% python3 -q
>>> import numpy as np
>>> import numpy.linalg as la
>>> np.set_printoptions(precision=2, suppress=True, linewidth=200)
>>> feats = np.load("x.npy")
>>> print(feats)
[[ 2  2  0 -1]
 [-1  2 -2  2]
 [-1  2 -2  1]
 [-1  0  1  1]]
>>> A2 = la.invert(feats)
Traceback (most recent call last):
  File "<python-input-5>", line 1, in <module>
    A2 = la.invert(feats)
         ^^^^^^^^^
AttributeError: module 'numpy.linalg' has no attribute 'invert'
>>> A2 = la.inv(feats)
>>> print(np.round(la.inv(A2), 2) + 0)
[[ 2.  2.  0. -1.]
 [-1.  2. -2.  2.]
 [-1.  2. -2.  1.]
 [-1.  0.  1.  1.]]
>>> print(A2)
[[ 0.2  0.8 -1.  -0.4]
 [ 0.3 -0.3  0.5  0.4]
 [ 0.2 -0.2  0.   0.6]
 [-0.   1.  -1.  -0. ]]
>>> print(round(float(la.cond(feats)), 2))
9.72
>>> left, sig, vt = la.svd(feats, full_matrices=False)
>>> print(np.round(left.T @ left, 2) + 0)
[[1. 0. 0. 0.]
 [0. 1. 0. 0.]
 [0. 0. 1. 0.]
 [0. 0. 0. 1.]]
>>> print(sig)
[4.76 3.21 1.33 0.49]
>>> print(np.abs(left[:, 0]).round(6).argmax())
1
>>> print(np.allclose(left * sig @ vt, feats))
True
>>> print(left.shape, sig.shape, vt.shape)
(4, 4) (4,) (4, 4)
>>> print(np.round(left.T @ feats @ vt.T, 2) + 0)
[[4.76 0.   0.   0.  ]
 [0.   3.21 0.   0.  ]
 [0.   0.   1.33 0.  ]
 [0.   0.   0.   0.49]]
>>> print(round(la.eigvals(feats).sum().real, 2))
3.0
>>> print(la.eigvals(feats))
[ 2.16+1.19j  2.16-1.19j -0.66+1.1j  -0.66-1.1j ]
>>> print(np.round(la.det(2 * feats), 2), round(la.det(feats), 2))
160.0 10.0
>>> rng = np.random.default_rng(990823)
>>> z = rng.permutation(4)
>>> print(z)
[0 3 2 1]
>>> A2 = feats[z][:, z]
>>> print(round(la.det(A2), 2), np.round(la.det(feats[z]), 2))
10.0 -10.0
>>> print(A2)
[[ 2 -1  0  2]
 [-1  1  1  0]
 [-1  1 -2  2]
 [-1  2 -2  2]]
>>> print(np.diag(A2))
[ 2  1 -2  2]
>>> A2 = np.array([[4, 1], [0, 1]])
>>> basis = np.array([[0, 0], [3, 1]])
>>> W0 = np.block([[A2, np.array([[1, 2], [7, 5]])], [np.zeros((2, 2)), basis]])
>>> print(W0)
[[4. 1. 1. 2.]
 [0. 1. 7. 5.]
 [0. 0. 0. 0.]
 [0. 0. 3. 1.]]
>>> P = np.triu(np.array([[-3, 3, 1, 0], [3, 2, -1, -2], [0, 0, 2, 3], [2, 2, 2, 1]]), 1) + np.eye(4)
>>> A2 = P @ feats @ la.inv(P)
>>> print(la.matrix_rank(A2))
4
>>> def softmax(z):
...     e = np.exp(z - z.max(axis=-1, keepdims=True))
...     return e / e.sum(axis=-1, keepdims=True)
... 
>>> print(softmax(10 * W0[2]))
[0.25 0.25 0.25 0.25]
>>> print(softmax(W0).sum(axis=1))
[1. 1. 1. 1.]
>>> S = W0 @ W0.T / np.sqrt(4)
>>> print(softmax(S).round(6).argmax(axis=1))
[0 1 0 1]
>>> print(np.round(softmax(S), 2) + 0)
[[0.88 0.12 0.   0.  ]
 [0.   1.   0.   0.  ]
 [0.25 0.25 0.25 0.25]
 [0.   1.   0.   0.  ]]
>>> print(np.argsort(-la.norm(W0, axis=0).round(6), kind="stable")[:3])
[2 3 0]
>>> print([round(float(x), 2) for x in la.svd(W0, compute_uv=False)[:3]])
[9.45, 4.11, 0.89]
>>> print(la.matrix_rank(W0, rtol=0.1))
2
>>> print(round(la.norm(W0, 2) / la.norm(W0), 2))
0.91
>>> print(la.cond(W0) > 100)
True
>>> left, sig, vt = la.svd(W0)
>>> print(sig)
[9.45 4.11 0.89 0.  ]
>>> A2 = left[:, :3] @ np.diag(sig[:3]) @ vt[:3]
>>> print(la.matrix_rank(A2))
3
>>> print(round(float(np.abs(W0 - A2).max()), 2))
0.0
>>> print(A2.round(2) + 0)
[[4. 1. 1. 2.]
 [0. 1. 7. 5.]
 [0. 0. 0. 0.]
 [0. 0. 3. 1.]]
>>> print(round(la.norm(W0 - A2) / la.norm(W0), 2))
0.0
>>> print(np.round(la.eigvals(W0).sum().real, 2))
6.0
>>> print(np.einsum("ij,ji->", W0, W0))
18.0
>>> print(round(float(la.det(2 * W0)), 2), np.round(la.det(W0), 2))
0.0 0.0
>>> M = np.load("m.npy")
>>> print(M)
[[1 3 0 0 0 0]
 [0 5 0 0 0 0]
 [8 7 0 0 0 0]
 [0 0 1 3 0 0]
 [0 0 0 5 0 0]
 [0 0 8 7 0 0]
 [0 0 0 0 1 3]
 [0 0 0 0 0 5]
 [0 0 0 0 8 7]]
>>> P = M @ la.solve(M.T @ M, M.T)
>>> print(np.round(la.eigvalsh(P), 2) + 0)
[0. 0. 0. 1. 1. 1. 1. 1. 1.]
>>> print(la.matrix_rank(np.eye(9) - P))
3
>>> print(M.reshape(2, -1))
[[1 3 0 0 0 0 0 5 0 0 0 0 8 7 0 0 0 0 0 0 1 3 0 0 0 0 0]
 [5 0 0 0 0 8 7 0 0 0 0 0 0 1 3 0 0 0 0 0 5 0 0 0 0 8 7]]
>>> print(M.reshape(-1, 2))
[[1 3]
 [0 0]
 [0 0]
 [0 5]
 [0 0]
 [0 0]
 [8 7]
 [0 0]
 [0 0]
 [0 0]
 [1 3]
 [0 0]
 [0 0]
 [0 5]
 [0 0]
 [0 0]
 [8 7]
 [0 0]
 [0 0]
 [0 0]
 [1 3]
 [0 0]
 [0 0]
 [0 5]
 [0 0]
 [0 0]
 [8 7]]
>>> T = M.reshape(9, 2, -1)
>>> print(np.einsum("ihd,jhd->hij", T, T).shape)
(2, 9, 9)
>>> print(T.sum(axis=1))
[[1 3 0]
 [0 5 0]
 [8 7 0]
 [3 0 1]
 [5 0 0]
 [7 0 8]
 [0 1 3]
 [0 0 5]
 [0 8 7]]
>>> print(np.einsum("ihd,ihd->ih", T, T))
[[ 10   0]
 [ 25   0]
 [113   0]
 [  1   9]
 [  0  25]
 [ 64  49]
 [  0  10]
 [  0  25]
 [  0 113]]
>>> print(T.transpose(1, 0, 2))
[[[1 3 0]
  [0 5 0]
  [8 7 0]
  [0 0 1]
  [0 0 0]
  [0 0 8]
  [0 0 0]
  [0 0 0]
  [0 0 0]]

 [[0 0 0]
  [0 0 0]
  [0 0 0]
  [3 0 0]
  [5 0 0]
  [7 0 0]
  [0 1 3]
  [0 0 5]
  [0 8 7]]]
>>> print(np.swapaxes(T, 1, 2)[5])
[[0 7]
 [0 0]
 [8 0]]
>>> print(T[:, 0])
[[1 3 0]
 [0 5 0]
 [8 7 0]
 [0 0 1]
 [0 0 0]
 [0 0 8]
 [0 0 0]
 [0 0 0]
 [0 0 0]]
>>> A2 = M / la.norm(M, axis=1, keepdims=True)
>>> gram = A2 @ A2.T
>>> print(la.norm(A2, axis=1))
[1. 1. 1. 1. 1. 1. 1. 1. 1.]
>>> print(np.argwhere(np.triu(np.abs(gram) > 0.95, 1)))
[]
>>> print(gram)
[[1.   0.95 0.86 0.   0.   0.   0.   0.   0.  ]
 [0.95 1.   0.66 0.   0.   0.   0.   0.   0.  ]
 [0.86 0.66 1.   0.   0.   0.   0.   0.   0.  ]
 [0.   0.   0.   1.   0.95 0.86 0.   0.   0.  ]
 [0.   0.   0.   0.95 1.   0.66 0.   0.   0.  ]
 [0.   0.   0.   0.86 0.66 1.   0.   0.   0.  ]
 [0.   0.   0.   0.   0.   0.   1.   0.95 0.86]
 [0.   0.   0.   0.   0.   0.   0.95 1.   0.66]
 [0.   0.   0.   0.   0.   0.   0.86 0.66 1.  ]]
>>> print((gram - 2 * np.eye(9)).round(6).argmax(axis=1))
[1 0 0 4 3 3 7 6 6]
>>> print(gram[6])
[0.   0.   0.   0.   0.   0.   1.   0.95 0.86]
>>> left, sig, vt = la.svd(gram)
>>> print(np.argmax(sig[:-1] / (sig[1:] + 1e-6)) + 1)
6
>>> A2 = left[:, :6] @ np.diag(sig[:6]) @ vt[:6]
>>> print(round(la.norm(gram - A2, 2), 2), round(sig[6], 2))
0.0 0.0
>>> print(la.matrix_rank(A2))
6
>>> print(np.round(np.abs(gram - A2).max(), 2))
0.0
>>> data = np.load("arr.npy")
>>> print(data)
[[ 1.    0.01 -0.05 -0.01]
 [ 0.01  0.16 -0.03  0.36]
 [-0.05 -0.03  0.01 -0.06]
 [-0.01  0.36 -0.06  0.84]]
>>> gram = data.T @ data
>>> print(round(float(np.trace(gram)), 2), round((data ** 2).sum(), 2))
2.0 2.0
>>> print(np.round(la.eigvalsh(gram)[::-1], 2) + 0)
[1. 1. 0. 0.]
>>> print(np.diag(gram))
[1.   0.16 0.01 0.84]
>>> F = np.load("test0.npy")
>>> print(F)
[[ 2  0  0  0]
 [ 0 -3  0  0]
 [ 0  0 -3  0]
 [ 0  0  0  3]]
>>> print(np.flatnonzero(la.matrix_power((F != 0) + (F.T != 0) + np.eye(4), 4)[3]))
[3]
>>> P = np.triu(np.array([[0, -2, -1, 1], [0, 2, -1, -2], [2, 0, -2, -2], [2, 2, -2, 2]]), 1) + np.eye(4)
>>> A2 = P @ F @ la.inv(P)
>>> print(np.trace(A2), np.trace(F))
-1.0 -1
>>> print(la.matrix_rank(A2))
4
>>> print(np.poly(A2))
[  1.   1. -15.  -9.  54.]
>>> print(P @ F - F @ P)
[[  0.  10.   5.   1.]
 [  0.   0.   0. -12.]
 [  0.   0.   0. -12.]
 [  0.   0.   0.   0.]]
>>> print(A2)
[[  2.  10.  15.  51.]
 [  0.  -3.   0. -12.]
 [  0.   0.  -3. -12.]
 [  0.   0.   0.   3.]]
>>> q, Rm = la.qr(F)
>>> print(np.trace(q @ q.T))
4.0
>>> print(np.allclose(Rm.T @ Rm, F.T @ F))
True
>>> print(q.shape, Rm.shape)
(4, 4) (4, 4)
>>> print(abs(Rm[0, 0]), round(float(la.norm(F[:, 0])), 2))
2.0 2.0
>>> print(Rm)
[[ 2.  0.  0.  0.]
 [ 0. -3.  0.  0.]
 [ 0.  0. -3.  0.]
 [ 0.  0.  0.  3.]]
>>> w, vecs = la.eigh(F)
>>> x = np.array([1, 0, -5, -5])
>>> print(vecs * np.abs(w) @ vecs.T)
[[2. 0. 0. 0.]
 [0. 3. 0. 0.]
 [0. 0. 3. 0.]
 [0. 0. 0. 3.]]
>>> print((np.sign(vecs[:, -1].round(6)) == np.sign(vecs[0, -1].round(6))).astype(int))
[1 1 1 0]
>>> print(vecs * np.maximum(w, 0) @ vecs.T)
[[2. 0. 0. 0.]
 [0. 0. 0. 0.]
 [0. 0. 0. 0.]
 [0. 0. 0. 3.]]
>>> print(round(float(x @ F @ x / (x @ x)), 2), w[0], w[-1])
0.04 -3.0 3.0
>>> print(np.abs(F).sum(axis=1).max(), np.abs(w).max())
3 3.0
>>> print(la.eigvalsh(F[1:, 1:]))
[-3. -3.  3.]
>>> gram = F.T @ F
>>> print(np.allclose(gram, gram.T))
True
>>> print((F @ F.T).shape)
(4, 4)
>>> print(la.matrix_rank(gram))
4
>>> print(gram)
[[4 0 0 0]
 [0 9 0 0]
 [0 0 9 0]
 [0 0 0 9]]
>>> print(la.svd(F, compute_uv=False) ** 2)
[9. 9. 9. 4.]
>>> J = np.diag(np.array([0, 2, 0, 2]))
>>> print(J)
[[0 0 0 0]
 [0 2 0 0]
 [0 0 0 0]
 [0 0 0 2]]
>>> x = np.array([1, 2, 1, 2])
>>> print(J @ np.ones(4))
[0. 2. 0. 2.]
>>> print(np.einsum("ij,j->i", J, x))
[0 4 0 4]
>>> theta = np.radians(60)
>>> Rm = np.eye(4)
>>> Rm[0, 0] = Rm[2, 2] = np.cos(theta)
>>> Rm[0, 2], Rm[2, 0] = -np.sin(theta), np.sin(theta)
>>> print(Rm)
[[ 0.5   0.   -0.87  0.  ]
 [ 0.    1.    0.    0.  ]
 [ 0.87  0.    0.5   0.  ]
 [ 0.    0.    0.    1.  ]]
>>> A2 = W0 @ Rm.T
>>> print(round(la.det(Rm), 2), np.trace(Rm))
1.0 3.0
>>> print(np.allclose(W0 @ W0.T, A2 @ A2.T))
True
>>> print(A2)
[[ 1.13  1.    3.96  2.  ]
 [-6.06  1.    3.5   5.  ]
 [ 0.    0.    0.    0.  ]
 [-2.6   0.    1.5   1.  ]]
>>> print(J @ J.T)
[[0 0 0 0]
 [0 4 0 0]
 [0 0 0 0]
 [0 0 0 4]]
>>> print(la.norm(J, axis=0))
[0. 2. 0. 2.]
>>> z = rng.permutation(4)
>>> print(z)
[3 2 1 0]
>>> A2 = J[z][:, z]
>>> print(np.trace(A2))
4
>>> print(np.round(la.det(A2), 2), round(la.det(J[z]), 2))
0.0 0.0
>>> print(A2)
[[2 0 0 0]
 [0 0 0 0]
 [0 0 2 0]
 [0 0 0 0]]
>>> print(np.diag(A2))
[2 0 2 0]
>>> mat = np.load("data.npy")
>>> print(mat)
[[-1.93 -3.18  1.47]
 [ 3.48 -1.56  1.21]
 [-0.39  1.86  3.52]]
>>> z = rng.permutation(3)
>>> A2 = mat[:, z] * rng.choice([-1, 1], 3)
>>> print(A2)
[[-1.93  1.47 -3.18]
 [ 3.48  1.21 -1.56]
 [-0.39  3.52  1.86]]
>>> left, _, vt = la.svd(mat.T @ A2)
>>> print(z)
[0 2 1]
>>> print(np.round(left @ vt, 2) + 0)
[[1. 0. 0.]
 [0. 0. 1.]
 [0. 1. 0.]]
>>> print(np.allclose(mat @ mat.T, mat.T @ mat))
True
>>> print(round(float(la.det(mat)), 2))
64.0
>>> print((mat - mat.T) / 2)
[[ 0.   -3.33  0.93]
 [ 3.33  0.   -0.33]
 [-0.93  0.33  0.  ]]
>>> print(round(float(np.trace(mat)), 2))
0.03
>>> assert mat == mat.T
Traceback (most recent call last):
  File "<python-input-153>", line 1, in <module>
    assert mat == mat.T
           ^^^^^^^^^^^^
ValueError: The truth value of an array with more than one element is ambiguous. Use a.any() or a.all()
>>> print(la.matrix_power(mat, 2))
[[ -7.89  13.84  -1.51]
 [-12.62  -6.38   7.48]
 [  5.87   4.88  14.06]]
